$ python3 -q
>>> import numpy as np
>>> np.set_printoptions(precision=2, suppress=True, linewidth=100)
>>> tidy = lambda a: np.round(a, 2) + 0
>>> arr = np.load("dump.npy")
>>> tidy(arr)
array([[-0.53, -0.34, -0.78],
       [ 0.6 , -0.8 , -0.06],
       [-0.6 , -0.5 ,  0.62]])
>>> f, r1 = arr[0], arr[1]
>>> tidy(f @ r1)
np.float64(0.0)
>>> p = (f @ r1) / (f @ f) * f
>>> np.linalg.matrix_rank(np.outer(f, r1))
np.int64(1)
>>> tidy(r1 - p)
array([ 0.6 , -0.8 , -0.06])
>>> tidy(p)
array([0., 0., 0.])
>>> tidy(np.linalg.norm(f + r1) ** 2 + np.linalg.norm(f - r1) ** 2)
np.float64(4.0)
>>> q, r_ = np.linalg.qr(arr)
>>> tidy(q.T @ q)
array([[1., 0., 0.],
       [0., 1., 0.],
       [0., 0., 1.]])
>>> tidy(r_)
array([[1., 0., 0.],
       [0., 1., 0.],
       [0., 0., 1.]])
>>> tidy(np.trace(q @ q.T))
np.float64(3.0)
>>> tidy(q @ r_)
array([[-0.53, -0.34, -0.78],
       [ 0.6 , -0.8 , -0.06],
       [-0.6 , -0.5 ,  0.62]])
>>> vec = np.array([9, 6, -8])
>>> y = arr @ vec
>>> coef, lr = np.zeros(3), 1 / np.linalg.norm(arr, 2) ** 2
>>> for i in range(8):
...     coef -= lr * arr.T @ (arr @ coef - y)
...     if i % 2 == 0: print(i, round(np.linalg.norm(arr @ coef - y), 2))
... 
0 0.0
2 0.0
4 0.0
6 0.0
>>> coef
array([ 9.,  6., -8.])
>>> feats = np.array([[0, 0, 0, 0], [0, -1, 0, 0], [0, 0, 3, 0], [0, 0, 0, 2]])
>>> # splits into 4 blocks
>>> tidy(feats @ np.linalg.pinv(feats) @ feats)
array([[ 0.,  0.,  0.,  0.],
       [ 0., -1.,  0.,  0.],
       [ 0.,  0.,  3.,  0.],
       [ 0.,  0.,  0.,  2.]])
>>> np.abs(np.diag(np.linalg.qr(feats)[1])) > 1e-9
array([False,  True,  True,  True])
>>> np.unique(feats.round(6), axis=0).shape
(4, 4)
>>> np.linalg.lstsq(feats[:-1].T, feats[-1])[2]
np.int32(2)
>>> tidy(np.trace(np.linalg.pinv(feats) @ feats))
np.float64(3.0)
>>> try:
...     np.linalg.inv(feats)
... except np.linalg.LinAlgError as e:
...     print("failed:", e)
... 
failed: Singular matrix
